% python3 -q
>>> import numpy as np
>>> np.set_printoptions(precision=2, suppress=True, linewidth=120)
>>> rd = lambda a: np.round(a, 2) + 0
>>> F = np.load("w.npy")
>>> F
array([[-0.02,  0.86, -0.22,  0.66],
       [ 0.14,  0.94, -0.62,  0.66],
       [ 0.38, -0.1 , -0.86, -0.22],
       [-0.37, -1.49,  1.33, -0.99],
       [-0.47,  0.49,  0.95,  0.55],
       [ 0.41,  0.93, -1.25,  0.55],
       [ 0.01,  0.15, -0.07,  0.11]])
>>> # looks like rank 2
>>> C2 = F.T @ F
>>> print(np.allclose(C2, C2.T))
True
>>> rd(np.linalg.svd(F, compute_uv=False) ** 2)
array([10.72,  2.88,  0.  ,  0.  ])
>>> rd(np.trace(C2)), rd((F ** 2).sum())
(np.float64(13.6), np.float64(13.6))
>>> print(np.linalg.matrix_rank(C2))
2
>>> rd(np.linalg.eigvalsh(C2)[::-1])
array([10.72,  2.88,  0.  ,  0.  ])
>>> (F @ F.T).shape
(7, 7)
>>> Uu, sig, Vh = np.linalg.svd(F)
>>> np.argmax(sig[:-1] / (sig[1:] + 1e-6)) + 1
np.int64(2)
>>> rd(sig)
array([3.27, 1.7 , 0.  , 0.  ])
>>> A2 = Uu[:, :2] @ np.diag(sig[:2]) @ Vh[:2]
>>> rd(np.linalg.norm(F - A2) / np.linalg.norm(F))
np.float64(0.0)
>>> np.linalg.matrix_rank(A2)
np.int64(2)
>>> np.linalg.matrix_rank(F, rtol=0.05)
np.int64(2)
>>> mat = np.load("x.npy")
>>> mat
array([[ 14.79,   5.28, -12.39],
       [ 16.01,  -8.57,  -8.39],
       [  2.46,   8.34, -18.01],
       [ 11.96, -13.61,  -8.46],
       [-14.17,  -4.85,  13.25],
       [  3.67,  18.75,  -5.91],
       [ 12.44, -11.76, -10.35],
       [  3.74, -17.36,  -9.19],
       [ 15.39,   1.73, -12.66],
       [-13.61, -13.59,   5.5 ],
       [  7.03,  17.42,  -6.86],
       [ 14.23,   0.41,  14.05],
       [  3.98,  -0.09,  19.6 ],
       [ -3.83,   5.88, -18.73],
       [ 15.44,   7.98,  -9.9 ],
       [ 14.78, -12.68,  -4.58]])
>>> Xc = (mat - mat.mean(axis=0)) / mat.std(axis=0)
>>> Xc.std(axis=0)
array([1., 1., 1.])
>>> np.argwhere(np.abs(Xc) > 2)
array([[ 4,  0],
       [ 9,  0],
       [12,  2]])
>>> c = np.linalg.lstsq(np.delete(Xc, 2, axis=1), Xc[:, 2])[0]
>>> np.abs(c).argmax()
np.int64(0)
>>> rd(c)
array([-0.31, -0.16])
>>> rd(1 - np.var(Xc[:, 2] - np.delete(Xc, 2, axis=1) @ c))
np.float64(0.13)
>>> C2 = np.cov(mat, rowvar=False)
>>> rd(C2)
array([[ 99.23,   5.78, -36.55],
       [  5.78, 126.92, -22.8 ],
       [-36.55, -22.8 , 131.83]])
>>> np.argwhere(np.triu(np.abs(np.corrcoef(mat.T)) > 0.8, 1))
array([], shape=(0, 2), dtype=int64)
>>> rd(np.corrcoef(mat.T))
array([[ 1.  ,  0.05, -0.32],
       [ 0.05,  1.  , -0.18],
       [-0.32, -0.18,  1.  ]])
>>> rd(np.median(mat, axis=0))
array([ 9.5 ,  0.16, -8.43])
>>> rd(np.linalg.eigvalsh(C2)[::-1])
array([167.86, 115.84,  74.28])
